$ ipython --no-banner

In [1]: import numpy as np

In [2]: np.set_printoptions(precision=3, suppress=True, linewidth=160, sign=" ")

In [3]: tidy = lambda a: np.round(a, 3) + 0

In [4]: X = np.array([[0, 0, -2], [0, 0, 1], [2, -1, 0]])

In [5]: u = np.array([0, 0])

In [6]: np.cross(X[1, :3], X[0, :3])
Out[6]: array([ 0,  0,  0])

In [7]: np.array([np.convolve(row, u, "same") for row in X])
Out[7]: 
array([[ 0,  0,  0],
       [ 0,  0,  0],
       [ 0,  0,  0]])

In [8]: r = np.linalg.matrix_rank(X)

In [9]: r
Out[9]: np.int64(2)

In [10]: null = np.linalg.svd(X)[2][r:].T

In [11]: np.allclose(X @ null, 0)
Out[11]: True

In [12]: tidy(null @ null.T)
Out[12]: 
array([[ 0.2,  0.4,  0. ],
       [ 0.4,  0.8,  0. ],
       [ 0. ,  0. ,  0. ]])

In [13]: X @ null
Out[13]: 
array([[ 0.],
       [ 0.],
       [ 0.]])

In [14]: Uu, sv, VT = np.linalg.svd(X)

In [15]: tidy(sv)
Out[15]: array([ 2.236,  2.236,  0.   ])

In [16]: A2 = Uu[:, :2] @ np.diag(sv[:2]) @ VT[:2]

In [17]: tidy(np.linalg.norm(X - A2, 2)), sv[2]
Out[17]: (np.float64(0.0), np.float64(0.0))

In [18]: np.abs(X - A2).max()
Out[18]: np.float64(0.0)

In [19]: np.linalg.matrix_rank(X, rtol=0.05)
Out[19]: np.int64(2)

In [20]: np.linalg.matrix_rank(A2)
Out[20]: np.int64(2)

In [21]: tidy(np.linalg.det(X))
Out[21]: np.float64(0.0)

In [22]: tidy(np.abs(np.linalg.eigvals(X)).max())
Out[22]: np.float64(2.236)

In [23]: tidy(X @ np.linalg.pinv(X) @ X)
Out[23]: 
array([[ 0.,  0., -2.],
       [ 0.,  0.,  1.],
       [ 2., -1.,  0.]])

In [24]: np.abs(np.diag(np.linalg.qr(X)[1])) > 1e-9
Out[24]: array([ True, False,  True])

In [25]: np.unique(X.round(6), axis=0).shape
Out[25]: (3, 3)

In [26]: tidy(np.trace(np.linalg.pinv(X) @ X))
Out[26]: np.float64(2.0)

In [27]: W0 = np.loadtxt("sample3.csv", delimiter=",")

In [28]: W0
Out[28]: 
array([[ 0.  ,  0.24, -0.09],
       [ 0.  , -0.4 ,  0.15],
       [ 0.  , -0.48,  0.18],
       [ 0.  , -0.4 ,  0.15]])

In [29]: rng = np.random.default_rng(578)

In [30]: A2 = W0 + rng.integers(-2, 3, (4, 1)) @ rng.integers(-2, 3, (1, 3))

In [31]: A2
Out[31]: 
array([[ 4.  , -1.76, -4.09],
       [-2.  ,  0.6 ,  2.15],
       [ 4.  , -2.48, -3.82],
       [-2.  ,  0.6 ,  2.15]])

In [32]: np.linalg.matrix_rank(A2 - W0, tol=1e-8)
Out[32]: np.int64(1)
